$ python3 -q
>>> import numpy as np
>>> np.set_printoptions(precision=1, suppress=True, linewidth=140)
>>> rnd = lambda a: np.round(a, 1) + 0
>>> J = np.loadtxt("dump.csv", delimiter=",")
>>> J
array([[ -0.1,   0.9,  -0.7,   0.3,   0. ,   1. ,   0. ,   1.4],
       [  2.4,  -1.2,   1.5,  -0.7,   1.4,   1.1,   1.4,  -3.5],
       [  0.7,   2.1,   0.2,  -1.7,   1.5,  -0.6,  -0.1,  -8.5],
       [  1.4,  -2.4,   1.3,   0.2,  -0.1,   1.1,  -0.3,   0.9],
       [ -0.1,  -0.4,   0.1,  -0.7,  -0.3,  -0.6,   0.9,  -3.6],
       [  0.8,   1.1,  -1.9,  -1.1,   0.2,  -0.1,  -0.1,  -5.5],
       [ -0.2,   0.2,  -1.6,  -1.5,  -0.6,  -1.1,   0.8,  -7.4],
       [ -0.7,   1.8,  -1.1,   2.3,   0.6,  -0.8,   1.9,  11.4],
       [  0.4,   1.1,  -0.4,   1.8,   0.2,   1.3,   0.6,   9. ],
       [ -1.5,   0.3,   0.6,   0.9,   1.8,   1.8,  -0.4,   4.5],
       [  2. ,   1.4,  -0.2,  -0.9,  -2.9,  -0.8,  -0.8,  -4.6],
       [ -0.6,  -0.5,   1.5,  -1.3,   0.6,   0.3,  -0.3,  -6.5],
       [  0.1,   0.9,   0.5,  -1.5,  -1.5,  -0.5,  -0.3,  -7.5],
       [ -1.5,  -0.2,   0.3,  -0.3,  -1.5,   0.8,  -0.1,  -1.4],
       [  0. ,   1.1,  -0.8,   0.8,   0. ,  -0.6,  -0.3,   3.9],
       [  0. ,  -0.5,   0.6,  -1.9,  -0.2,  -1. ,   0.5,  -9.4],
       [ -0.1,  -0.9,  -0.4,   0.8,  -0.6,   0.1,  -0.7,   4.1],
       [ -0.3,  -0.4,   0.2,  -0.4,   1.6,  -1.6,   0. ,  -1.9],
       [  1.4,   1.6,  -1.2,  -1.2,   0.2,  -1.1,  -1.8,  -6.1],
       [ -0.1,   0.3,  -0.5,  -1.5,  -0.1,   0.4,   1.6,  -7.4],
       [ -0.3,   0.5,   0. ,   0.9,   0.7,  -0.3,   1.6,   4.5],
       [ -1.6,  -0.4,  -0.2,   1. ,  -1. ,   0.7,   2.3,   5.1],
       [  1.1,   0.3,   0.5,  -0.2,   0.4,  -0.7,   0. ,  -1.1],
       [  0.6,  -0.3,  -1. ,   1.3,   0.5,  -0.6,   0.9,   6.4],
       [ -0.5,   0.6,   0.6,   0.1,  -0.5,   0.8,   0.8,   0.4],
       [  0.6,  -0.4,  -1.8,  -1.3,  -0.9,  -1.7,   0.3,  -6.4],
       [  2.7,   0.3,   0.1,   0.1,   0. ,   1.8,   0.9,   0.4],
       [ -0.9,   1. ,   1. ,   2. ,  -2. ,   0. ,  -0.4,  10. ],
       [  2.2,  -0.2,  -1.1,  -1.5,  -1. ,  -0.4,   0.5,  -7.5],
       [  0.8,   0.6,   0.2,  -0.3,   1.2,  -0.1,  -1.9,  -1.4],
       [ -0.2,   0.4,   0. ,   0.7,   0.4,   1.9,   0.8,   3.6],
       [  0.7,   0.3,   0.9,   1.3,   0.2,   1.4,  -0.4,   6.4],
       [  0.2,   0.9,  -0.9,   0.4,   1.2,   0. ,  -1.7,   1.9],
       [  0.1,  -0.4,   1.1,  -1.4,  -0.8,   0. ,  -0.4,  -7. ],
       [  0.6,  -0.1,  -2. ,   1.4,  -0.2,   0.2,   1.4,   7. ],
       [ -1.2,   1.3,  -1.8,   0.3,   1.4,   1.6,  -0.5,   1.4],
       [  0.8,   2.2,   0.9,  -0.9,  -1.3,   0.6,   1.3,  -4.6],
       [  1.9,   0.3,   0.6,  -0.5,  -0.4,   0.6,   0.8,  -2.5],
       [  0.2,  -1.1,  -0.8,  -2.6,   0.4,   0.6,   0.4, -13. ],
       [  0.5,  -0.9,  -1.5,   0.1,  -0.4,   0.1,   0.2,   0.4],
       [ -0.4,   0. ,  -0.3,   0. ,   0.4,  -1.5,  -2.1,  -0.3],
       [ -0.9,   1.9,   0.6,   0.6,  -2.3,  -0.1,   0.1,   3. ],
       [  0.8,  -0.3,  -0.8,  -1.3,  -0.1,  -0.2,   0. ,  -6.3],
       [ -0.9,  -0.9,  -0.4,   1.2,  -1.2,  -0.3,  -0.8,   6.1],
       [  0.7,   0. ,   0.8,   1.2,  -0.3,   0.8,  -0.7,   6.1],
       [ -0.1,   0.8,   0.3,   0.5,   0.5,  -0.2,  -0.5,   2.6],
       [  0.9,  -0.2,   1.4,  -0.5,  -0.4,   1.3,   2. ,  -2.4]])
>>> # column 7 is much longer than the rest
>>> B = np.c_[J[:, :7] @ np.array([[3, -2, -2, -3, 0, -2, -1],
...     [3, -3, 0, 3, 0, 2, -3],
...     [3, 3, 3, -2, -1, 3, -1],
...     [-2, -3, 1, -1, -2, -1, 2],
...     [-3, -3, 1, -1, 2, -2, 0],
...     [2, -2, 3, 1, 0, -2, 3],
...     [2, 0, 1, 3, 2, 1, -2]]), np.array([3, 2, -3, 0, 2, 2, 3, 0, 2, 0, 1, 3, -1, 1, 3, 3, -2, 3, -3, 0, -1, -2, -1, -3, -1, 0, 3, 1, 2, -1, 0, -3, -3, -1, 2, 1, -3, 2, 3, 3, 0, 2, -2, -2, 2, 1, 1])]
>>> rnd(B)
array([[  1.7,  -7.5,   1.4,   5.1,   0.1,  -2.4,   1.7,   3. ],
       [ 10.3,  -1. ,   5.1,  -9.2,   5.5,  -5.6,  -1.2,   2. ],
       [  6.5,  -5.3,  -2.9,   3.1,   6. ,   3.2, -12.2,  -3. ],
       [  2.4,   5.8,   4.2, -13.9,  -2.5,  -6.2,   8.8,   0. ],
       [  1.7,   5.9,  -1.4,   2. ,   2.5,   3.1,  -3.8,   2. ],
       [  1.2,  -7.7,  -8.6,   5.2,   4.3,  -4.3,  -4.5,   2. ],
       [ -0.6,   3.5,  -9. ,   7.8,   5. ,   1.7,  -6.7,   3. ],
       [ -4.2, -14.4,   0.5,  11.7,   1.5,   1.7,  -5.2,   0. ],
       [  2.9, -13.9,   4.5,   4. ,  -1.6,  -4. ,   3. ,   2. ],
       [ -6.2,  -7.8,  12.5,   2.1,   0.4,  -3.1,   8. ,   0. ],
       [ 16.9,   4.2, -11.6,  -0.8,  -5.4,   5.7,  -8.6,   1. ],
       [  2. ,   8.7,   5.6,  -2.6,   1.7,   3.9,  -0.5,   3. ],
       [ 10.4,   8.6,  -3.5,   3. ,  -1.1,   8.3,  -7.2,  -1. ],
       [  2.3,   8.3,   4.4,   5.6,  -2.9,   5.1,   3.8,   1. ],
       [ -2.5,  -6.9,  -3.7,   2.6,  -1.4,  -0.1,  -2.1,   3. ],
       [  3.7,  11.6,  -2.8,  -0.1,   3.8,   5.6,  -6.9,   3. ],
       [ -5.2,   0.9,  -1.2,  -3.8,  -3.8,  -3.3,   6.5,  -2. ],
       [ -8.7,   2. ,  -2.4,  -3.5,   3.8,   0.8,  -4.3,   3. ],
       [  1.4,  -6. , -12.5,  -2.5,   0.4,  -2. ,  -7.1,  -3. ],
       [  6.4,   1.8,  -0.1,   9. ,   6.5,   1.8,  -5.3,   0. ],
       [ -0.7,  -5.1,   2.9,   5.3,   2.8,   1.5,  -3.5,  -1. ],
       [  0.4,   2.4,   7. ,  11.6,   0.8,   3.7,   2.5,  -2. ],
       [  3.5,  -0.8,  -2.6,  -4.3,   0.7,   0.7,  -5. ,  -1. ],
       [ -5.6,  -7.5,  -3.3,  -0.4,   1.2,  -5. ,   0.3,  -3. ],
       [  6.6,   0.6,   5.6,   5.7,  -0.2,   4.1,  -0.9,  -1. ],
       [ -2.3,   4.6, -13.6,   2. ,   3.2,  -0.6,  -5.9,   0. ],
       [ 14.5,  -9.9,   1.3,  -3. ,   1.5,  -7.3,   0.1,   3. ],
       [  4.5,   1.8,   4.4,   2.5,  -9.8,   8.4,   1.7,   1. ],
       [  8.9,   1.2, -10.9,  -1.4,   3.1,  -3.3,  -5.7,   2. ],
       [ -2.2,  -5.3,  -2.3,  -7.7,  -1. ,  -3.6,   0.1,  -1. ],
       [  3.4,  -7.9,   8. ,   5. ,   1. ,  -3.3,   4.5,   0. ],
       [  4.5,  -6.9,   6.6,  -4.3,  -3.9,  -3. ,   5.1,  -3. ],
       [ -7.2, -10.6,  -3.2,  -2.8,  -0.9,  -5.8,   2.2,  -3. ],
       [  6.8,  10.9,   0.5,  -2.7,  -0.7,   4.9,  -2. ,  -1. ],
       [ -3.5, -10.9,  -4. ,   5.1,   1.6,  -7.4,   2.3,   2. ],
       [ -7.7, -15.2,   3. ,   9.5,   3. ,  -7.2,   5.5,   1. ],
       [ 21.2,  -0.1,   2. ,   9.1,   0.9,   9.1, -10.9,  -3. ],
       [ 13.4,  -1.4,  -0.3,  -2.1,   1.2,  -0.5,  -4.2,   2. ],
       [  0.9,   5.9,  -2.8,   1.7,   7.6,  -4. ,  -0.3,   3. ],
       [ -4.1,  -2.1,  -5.3,  -0.2,   0.9,  -6.6,   3.8,   3. ],
       [-10.5,   1.7,  -6.3,  -6.4,  -3.1,   0. ,   0.4,   0. ],
       [ 10.5,   3.2,   1.7,   9.1,  -6.2,  11.7,  -4.7,   2. ],
       [  1.6,   1.5,  -6. ,  -0.5,   3.2,  -2.7,  -2.3,  -2. ],
       [ -7.6,   3.9,  -1.1,  -1.9,  -6. ,  -0.2,   7.1,  -2. ],
       [  3.2,  -3.3,   3.6,  -5.9,  -5.2,  -1.9,   4.7,   2. ],
       [ -0.9,  -3.9,   1. ,  -0.6,  -1.3,   1.1,  -1.2,   1. ],
       [ 15.1,   3.1,   7.4,   2.1,   2.8,   2.7,  -2.8,   1. ]])
>>> np.linalg.matrix_rank(B)
np.int64(8)
>>> rnd(np.linalg.norm(np.linalg.qr(J)[0].T @ B, axis=0) ** 2 / ((B ** 2).sum(axis=0) + 1e-12))
array([1. , 1. , 1. , 1. , 1. , 1. , 1. , 0.1])
